$ ipython --no-banner

In [1]: import numpy as np

In [2]: np.set_printoptions(suppress=True, linewidth=140)

In [3]: rnd = lambda a: np.round(a, 3) + 0

In [4]: feats = np.load("a.npy")

In [5]: print(feats)
[[0 0 1 1 0 0 0 1 0 0 0 1 0 1]
 [0 0 0 0 0 0 0 1 0 1 1 0 0 0]
 [1 0 0 0 1 1 0 0 0 1 0 1 0 0]
 [1 0 0 0 0 0 0 0 0 0 1 0 0 0]
 [0 0 1 0 0 0 0 0 1 0 0 1 0 1]
 [0 0 1 0 0 0 1 0 0 1 0 0 0 0]
 [0 0 0 0 0 1 0 1 0 0 0 0 0 1]
 [1 1 0 0 0 0 1 0 0 0 1 1 0 0]
 [0 0 0 0 1 0 0 0 0 0 0 0 0 0]
 [0 1 1 0 0 1 0 0 0 0 1 0 1 1]
 [0 1 0 1 0 0 0 1 0 1 0 0 1 1]
 [1 0 1 0 1 0 0 1 0 0 0 0 0 0]
 [0 0 0 0 0 0 0 0 0 1 1 0 0 0]
 [1 0 0 0 1 0 1 0 0 1 1 0 0 0]]

In [6]: vals, V = np.linalg.eigh(feats)

In [7]: vec = np.array([-2, 1, 1, 0, -1, 2, -1, 1, 3, -1, 3, 3, 2, 0])

In [8]: print(vec @ feats @ vec)
-16

In [9]: print(np.abs(feats).sum(axis=1).max(), rnd(np.abs(vals).max()))
6 4.374

In [10]: O, V = np.linalg.qr(feats[:, :2])[0], np.linalg.qr(feats[:, 2:])[0]

In [11]: sig = np.linalg.svd(O.T @ V, compute_uv=False)

In [12]: print(rnd(np.linalg.norm(O @ O.T - V @ V.T, 2)))
1.0

In [13]: print(rnd(np.degrees(np.arccos(sig.clip(0, 1)))))
[ 3.996 14.458]

In [14]: other = np.array([[1, 1], [1, -1]])

In [15]: rng = np.random.default_rng(985)

In [16]: W0 = np.kron(other, np.kron(other, other))[rng.permutation(8)][:10]

In [17]: print(W0)
[[ 1 -1 -1  1  1 -1 -1  1]
 [ 1  1 -1 -1 -1 -1  1  1]
 [ 1 -1  1 -1 -1  1 -1  1]
 [ 1 -1  1 -1  1 -1  1 -1]
 [ 1  1  1  1 -1 -1 -1 -1]
 [ 1  1 -1 -1  1  1 -1 -1]
 [ 1  1  1  1  1  1  1  1]
 [ 1 -1 -1  1 -1  1  1 -1]]

In [18]: print(rnd(np.linalg.pinv(W0)))
[[ 0.125  0.125  0.125  0.125  0.125  0.125  0.125  0.125]
 [-0.125  0.125 -0.125 -0.125  0.125  0.125  0.125 -0.125]
 [-0.125 -0.125  0.125  0.125  0.125 -0.125  0.125 -0.125]
 [ 0.125 -0.125 -0.125 -0.125  0.125 -0.125  0.125  0.125]
 [ 0.125 -0.125 -0.125  0.125 -0.125  0.125  0.125 -0.125]
 [-0.125 -0.125  0.125 -0.125 -0.125  0.125  0.125  0.125]
 [-0.125  0.125 -0.125  0.125 -0.125 -0.125  0.125  0.125]
 [ 0.125  0.125  0.125 -0.125 -0.125 -0.125  0.125 -0.125]]

In [19]: print(W0[:, 0] @ W0[:, 1])
0

In [20]: print(rnd(np.linalg.svd(W0, compute_uv=False)))
[2.828 2.828 2.828 2.828 2.828 2.828 2.828 2.828]
